% ipython --no-banner

In [1]: import numpy as np

In [2]: np.set_printoptions(suppress=True, linewidth=100)

In [3]: E = np.loadtxt("test3.csv", delimiter=",")

In [4]: print(E)
[[20.  5.  5.  0.  0. 20. 20. 25. 25. 15. 10. 15. 25. 20.  0.]
 [ 8.  2.  2.  0.  0.  8.  8. 10. 10.  6.  4.  6. 10.  8.  0.]
 [16.  4.  4.  0.  0. 16. 16. 20. 20. 12.  8. 12. 20. 16.  0.]
 [ 4.  1.  1.  0.  0.  4.  4.  5.  5.  3.  2.  3.  5.  4.  0.]
 [ 4.  1.  1.  0.  0.  4.  4.  5.  5.  3.  2.  3.  5.  4.  0.]
 [ 8.  2.  2.  0.  0.  8.  8. 10. 10.  6.  4.  6. 10.  8.  0.]
 [16.  4.  4.  0.  0. 16. 16. 20. 20. 12.  8. 12. 20. 16.  0.]
 [12.  3.  3.  0.  0. 12. 12. 15. 15.  9.  6.  9. 15. 12.  0.]
 [ 8.  2.  2.  0.  0.  8.  8. 10. 10.  6.  4.  6. 10.  8.  0.]]

In [5]: B = E / np.linalg.norm(E, axis=1)
---------------------------------------------------------------------------
ValueError                                Traceback (most recent call last)
Cell In[5], line 1
----> 1 B = E / np.linalg.norm(E, axis=1)

ValueError: operands could not be broadcast together with shapes (9,15) (9,) 

In [6]: B = E / np.linalg.norm(E, axis=1, keepdims=True)

In [7]: gram = B @ B.T

In [8]: print(np.degrees(np.arccos(np.clip(gram[5, 3], -1, 1))))
0.0

In [9]: print((gram - 2 * np.eye(9)).round(6).argmax(axis=1))
[1 0 0 0 0 0 0 0 0]

In [10]: print(np.round(np.linalg.norm(B, axis=1), 1))
[1. 1. 1. 1. 1. 1. 1. 1. 1.]

In [11]: left, sig, Vt = np.linalg.svd(E)

In [12]: evecs = Vt[:(sig > 1e-8).sum()]

In [13]: rng = np.random.default_rng(493602)

In [14]: x0 = E[7] + 5 * E[2] + rng.integers(2) * np.eye(15)[2]

In [15]: print(x0)
[ 92.  23.  23.   0.   0.  92.  92. 115. 115.  69.  46.  69. 115.  92.   0.]

In [16]: print(np.round(np.diag(evecs.T @ evecs), 1) + 0)
[0.1 0.  0.  0.  0.  0.1 0.1 0.2 0.2 0.1 0.  0.1 0.2 0.1 0. ]

In [17]: print(np.linalg.matrix_rank(np.vstack([E, x0])))
1

In [18]: print(round(np.linalg.norm(x0 - evecs.T @ evecs @ x0), 1))
0.0

In [19]: print(np.allclose(evecs.T @ evecs @ x0, x0))
True

In [20]: arr = np.load("out14.npy")

In [21]: print(arr)
[[ 9  0  6 -7 -8 -2]
 [-2  9  0  6 -7 -8]
 [-8 -2  9  0  6 -7]
 [-7 -8 -2  9  0  6]
 [ 6 -7 -8 -2  9  0]
 [ 0  6 -7 -8 -2  9]]

In [22]: B = np.array([[1, 0], [3, 2], [0, 1], [0, 3], [3, 0], [1, 0]])

In [23]: print(np.vstack([arr, B.T]).shape)
(8, 6)

In [24]: print(np.einsum("ij,ij->i", arr, arr))
[234 234 234 234 234 234]

In [25]: print(np.einsum("ik,kj->ji", arr, B))
[[-17  -4  -3 -25  12  21]
 [-15  36   5   9 -28 -19]]

In [26]: print(arr @ np.ones(6))
[-2. -2. -2. -2. -2. -2.]

In [27]: print(np.round(np.fft.fft(arr[0]), 1))
[-2. +0.j  16.-13.9j  4.+10.4j 16. +0.j   4.-10.4j 16.+13.9j]

In [28]: print(arr @ (-1.0) ** np.arange(6))
[ 16. -16.  16. -16.  16. -16.]

In [29]: print(np.allclose(arr @ arr.T, arr.T @ arr))
True

In [30]: x0 = np.array([-1, -2, 1, 2, -1, 2])

In [31]: print(np.einsum("ij,j->i", arr, x0))
[-13 -13   1  51 -13 -15]

In [32]: T = np.stack([arr, 2 * arr, arr[::-1]])

In [33]: print(np.linalg.matrix_rank(T))
[6 6 6]

In [34]: print(np.einsum("bij,cij->bc", T, T))
[[1404 2808 -252]
 [2808 5616 -504]
 [-252 -504 1404]]

In [35]: print(np.round(np.linalg.norm(T, axis=(1, 2)), 1))
[37.5 74.9 37.5]

In [36]: print((T @ arr.T).shape)
(3, 6, 6)

In [37]: u = np.array([0, 2, 1, 0, 2, 0, 2]) + 0.5

In [38]: F = np.eye(7) - 2 * np.outer(u, u) / (u @ u)

In [39]: print(F.round(1) + 0)
[[ 1.  -0.1 -0.1  0.  -0.1  0.  -0.1]
 [-0.1  0.4 -0.3 -0.1 -0.6 -0.1 -0.6]
 [-0.1 -0.3  0.8 -0.1 -0.3 -0.1 -0.3]
 [ 0.  -0.1 -0.1  1.  -0.1  0.  -0.1]
 [-0.1 -0.6 -0.3 -0.1  0.4 -0.1 -0.6]
 [ 0.  -0.1 -0.1  0.  -0.1  1.  -0.1]
 [-0.1 -0.6 -0.3 -0.1 -0.6 -0.1  0.4]]

In [40]: # symmetric

In [41]: x0 = np.array([4, 5, 9, 4, 1, 0, 4])

In [42]: print(np.round(np.linalg.det(F), 1))
-1.0

In [43]: print(np.round(np.sort(np.abs(np.degrees(np.angle(np.linalg.eigvals(F))))), 1) + 0)
[  0.   0.   0.   0.   0.   0. 180.]

In [44]: print([p for p in range(1, 25) if np.allclose(np.linalg.matrix_power(F, p), np.eye(7))])
[2, 4, 6, 8, 10, 12, 14, 16, 18, 20, 22, 24]

In [45]: print(np.round(np.abs(np.linalg.eigvals(F)), 1))
[1. 1. 1. 1. 1. 1. 1.]
